$ ipython --no-banner

In [1]: import numpy as np

In [2]: from numpy import linalg as LA

In [3]: np.set_printoptions(precision=2, suppress=True, linewidth=160)

In [4]: rng = np.random.default_rng(4)

In [5]: K = np.eye(15, dtype=int)[rng.permutation(15)] * np.array([2, 3, -2, 0, 3, 0, 2, 2, -2, 2, -1, 1, 1, 2, 3])

In [6]: K
Out[6]: 
array([[ 0,  0,  0,  0,  0,  0,  0,  0,  0,  0,  0,  0,  1,  0,  0],
       [ 0,  3,  0,  0,  0,  0,  0,  0,  0,  0,  0,  0,  0,  0,  0],
       [ 0,  0,  0,  0,  0,  0,  0,  0,  0,  0, -1,  0,  0,  0,  0],
       [ 2,  0,  0,  0,  0,  0,  0,  0,  0,  0,  0,  0,  0,  0,  0],
       [ 0,  0, -2,  0,  0,  0,  0,  0,  0,  0,  0,  0,  0,  0,  0],
       [ 0,  0,  0,  0,  0,  0,  0,  2,  0,  0,  0,  0,  0,  0,  0],
       [ 0,  0,  0,  0,  0,  0,  0,  0,  0,  2,  0,  0,  0,  0,  0],
       [ 0,  0,  0,  0,  0,  0,  0,  0, -2,  0,  0,  0,  0,  0,  0],
       [ 0,  0,  0,  0,  0,  0,  0,  0,  0,  0,  0,  0,  0,  2,  0],
       [ 0,  0,  0,  0,  0,  0,  2,  0,  0,  0,  0,  0,  0,  0,  0],
       [ 0,  0,  0,  0,  3,  0,  0,  0,  0,  0,  0,  0,  0,  0,  0],
       [ 0,  0,  0,  0,  0,  0,  0,  0,  0,  0,  0,  0,  0,  0,  0],
       [ 0,  0,  0,  0,  0,  0,  0,  0,  0,  0,  0,  0,  0,  0,  0],
       [ 0,  0,  0,  0,  0,  0,  0,  0,  0,  0,  0,  1,  0,  0,  0],
       [ 0,  0,  0,  0,  0,  0,  0,  0,  0,  0,  0,  0,  0,  0,  3]])

In [7]: M2 = np.array([[-2, 1, -1],
   ...:     [2, 3, -3],
   ...:     [-3, 2, 2],
   ...:     [1, 0, 1],
   ...:     [0, 1, 0],
   ...:     [0, -2, -2],
   ...:     [3, 3, -1],
   ...:     [0, -1, -3],
   ...:     [2, -1, 3],
   ...:     [3, -3, 2],
   ...:     [3, -2, -1],
   ...:     [1, -2, 0],
   ...:     [3, -3, -1],
   ...:     [2, 1, -1],
   ...:     [3, 0, 1]])

In [8]: print(LA.matrix_rank(K @ M2))
3

In [9]: np.vstack([K, M2.T]).shape
Out[9]: (18, 15)

In [10]: LA.matrix_rank(np.vstack([K, M2.T]))
Out[10]: np.int64(15)

In [11]: print(np.einsum("ij->j", K))
[ 2  3 -2  0  3  0  2  2 -2  2 -1  1  1  2  3]

In [12]: E = np.load("arr.npy")

In [13]: E
Out[13]: 
array([[-2,  1,  1,  0,  2, -1,  0, -1,  2, -1],
       [-1, -2,  1,  1,  0,  2, -1,  0, -1,  2],
       [ 2, -1, -2,  1,  1,  0,  2, -1,  0, -1],
       [-1,  2, -1, -2,  1,  1,  0,  2, -1,  0],
       [ 0, -1,  2, -1, -2,  1,  1,  0,  2, -1],
       [-1,  0, -1,  2, -1, -2,  1,  1,  0,  2],
       [ 2, -1,  0, -1,  2, -1, -2,  1,  1,  0],
       [ 0,  2, -1,  0, -1,  2, -1, -2,  1,  1],
       [ 1,  0,  2, -1,  0, -1,  2, -1, -2,  1],
       [ 1,  1,  0,  2, -1,  0, -1,  2, -1, -2]])

In [14]: x0 = np.array([2, 0, -1, 0, 0, 3, -2, 2, -2, 1])

In [15]: y = E @ x0

In [16]: coef, lr = np.zeros(10), 1 / LA.norm(E, 2) ** 2

In [17]: for i in range(30):
    ...:     coef -= lr * E.T @ (E @ coef - y)
    ...:     if i % 10 == 0: print(i, round(LA.norm(E @ coef - y), 2))
    ...: 
0 5.87
10 0.63
20 0.44

In [18]: coef
Out[18]: array([ 1.9, -0.1, -1.1, -0.1, -0.1,  2.9, -2.1,  1.9, -2.1,  0.9])

In [19]: x0 = np.array([-5, 5, -1, -5, 4, 5, -2, -2, -2, 2])

In [20]: a = np.maximum(E @ x0, 0)

In [21]: np.maximum(E @ (3 * x0), 0)
Out[21]: array([39, 21,  0, 99,  0,  0,  0, 69,  0,  0])

In [22]: a
Out[22]: array([13,  7,  0, 33,  0,  0,  0, 23,  0,  0])

In [23]: np.flatnonzero(a > 1e-9)
Out[23]: array([0, 1, 3, 7])

In [24]: np.maximum(E @ x0, 0) - np.maximum(-E @ x0, 0)
Out[24]: array([ 13,   7, -18,  33, -13, -18,  -7,  23,  -3, -18])

In [25]: np.tanh(E @ x0)
Out[25]: array([ 1.,  1., -1.,  1., -1., -1., -1.,  1., -1., -1.])

In [26]: labels = rng.permutation(10)

In [27]: M2 = E[:, labels] * rng.choice([-1, 1], 10)

In [28]: M2
Out[28]: 
array([[-2,  0,  1,  1, -2, -1,  0, -1, -1,  2],
       [-1,  1, -2,  1,  1,  2, -1,  0,  2,  0],
       [ 2,  1, -1, -2,  0,  0,  2, -1, -1,  1],
       [-1, -2,  2, -1,  1,  1,  0,  2,  0,  1],
       [ 0, -1, -1,  2, -2,  1,  1,  0, -1, -2],
       [-1,  2,  0, -1,  0, -2,  1,  1,  2, -1],
       [ 2, -1, -1,  0, -1, -1, -2,  1,  0,  2],
       [ 0,  0,  2, -1, -1,  2, -1, -2,  1, -1],
       [ 1, -1,  0,  2,  2, -1,  2, -1,  1,  0],
       [ 1,  2,  1,  0,  1,  0, -1,  2, -2, -1]])

In [29]: Uu, _, VT = LA.svd(E.T @ M2)

In [30]: np.round(LA.lstsq(E, M2)[0], 2) + 0
Out[30]: 
array([[ 1.,  0.,  0.,  0.,  0.,  0.,  0.,  0.,  0.,  0.],
       [ 0.,  0.,  1.,  0.,  0.,  0.,  0.,  0.,  0.,  0.],
       [ 0.,  0.,  0.,  1.,  0.,  0.,  0.,  0.,  0.,  0.],
       [ 0.,  1.,  0.,  0.,  0.,  0.,  0.,  0.,  0.,  0.],
       [ 0.,  0.,  0.,  0.,  0.,  0.,  0.,  0.,  0.,  1.],
       [ 0.,  0.,  0.,  0.,  0.,  1.,  0.,  0.,  0.,  0.],
       [ 0.,  0.,  0.,  0.,  0.,  0.,  1.,  0.,  0.,  0.],
       [ 0.,  0.,  0.,  0.,  0.,  0.,  0.,  1.,  0.,  0.],
       [ 0.,  0.,  0.,  0., -1.,  0.,  0.,  0.,  0.,  0.],
       [ 0.,  0.,  0.,  0.,  0.,  0.,  0.,  0.,  1.,  0.]])

In [31]: M2 = np.array([[2, -2, 1],
    ...:     [0, 1, -3],
    ...:     [-3, 1, 2],
    ...:     [3, 1, 0],
    ...:     [1, -3, -3],
    ...:     [1, -1, 3],
    ...:     [-2, -2, 1],
    ...:     [1, -1, 2],
    ...:     [-3, -1, 2],
    ...:     [-2, 1, -3]])

In [32]: np.einsum("ik,kj->ji", E, M2)
Out[32]: 
array([[-11,   1,  11,   2, -16,  -1,   4,  -1,  -9,  18],
       [ -1,   5, -13,  -4,   0,   7,  -9,   6,   0,   3],
       [ -7,   4,   1,  -7,  24,  -9,  -2,  -5,  -5,   8]])

In [33]: np.einsum("ij,ij->", E, M2)
ValueError: operands could not be broadcast together with remapped shapes [original->remapped]: (10,10)->(10,10) (10,3)->(10,3) 


In [34]: np.einsum("ik,kj->ij", E, M2)
Out[34]: 
array([[-11,  -1,  -7],
       [  1,   5,   4],
       [ 11, -13,   1],
       [  2,  -4,  -7],
       [-16,   0,  24],
       [ -1,   7,  -9],
       [  4,  -9,  -2],
       [ -1,   6,  -5],
       [ -9,   0,  -5],
       [ 18,   3,   8]])

In [35]: E @ M2
Out[35]: 
array([[-11,  -1,  -7],
       [  1,   5,   4],
       [ 11, -13,   1],
       [  2,  -4,  -7],
       [-16,   0,  24],
       [ -1,   7,  -9],
       [  4,  -9,  -2],
       [ -1,   6,  -5],
       [ -9,   0,  -5],
       [ 18,   3,   8]])

In [36]: np.vstack([E, M2.T]).shape
Out[36]: (13, 10)

In [37]: LA.matrix_rank(np.vstack([E, M2.T]))
Out[37]: np.int64(10)

In [38]: A = np.array([[-6, 0, -10, 0], [0, 0, 0, 0], [-8, 0, 16, 0], [0, 0, 0, 0]])

In [39]: A
Out[39]: 
array([[ -6,   0, -10,   0],
       [  0,   0,   0,   0],
       [ -8,   0,  16,   0],
       [  0,   0,   0,   0]])

In [40]: Uu, s, VT = LA.svd(A)

In [41]: s
Out[41]: array([19.31,  9.11,  0.  ,  0.  ])

In [42]: np.argmax(s[:-1] / (s[1:] + 1e-6)) + 1
Out[42]: np.int64(2)

In [43]: M2 = Uu[:, :2] @ np.diag(s[:2]) @ VT[:2]

In [44]: LA.matrix_rank(A, rtol=0.05)
Out[44]: np.int64(2)

In [45]: print(round(LA.norm(A - M2) / LA.norm(A), 2))
0.0

In [46]: round(LA.norm(A - M2, 2), 2), s[2]
Out[46]: (np.float64(0.0), np.float64(0.0))
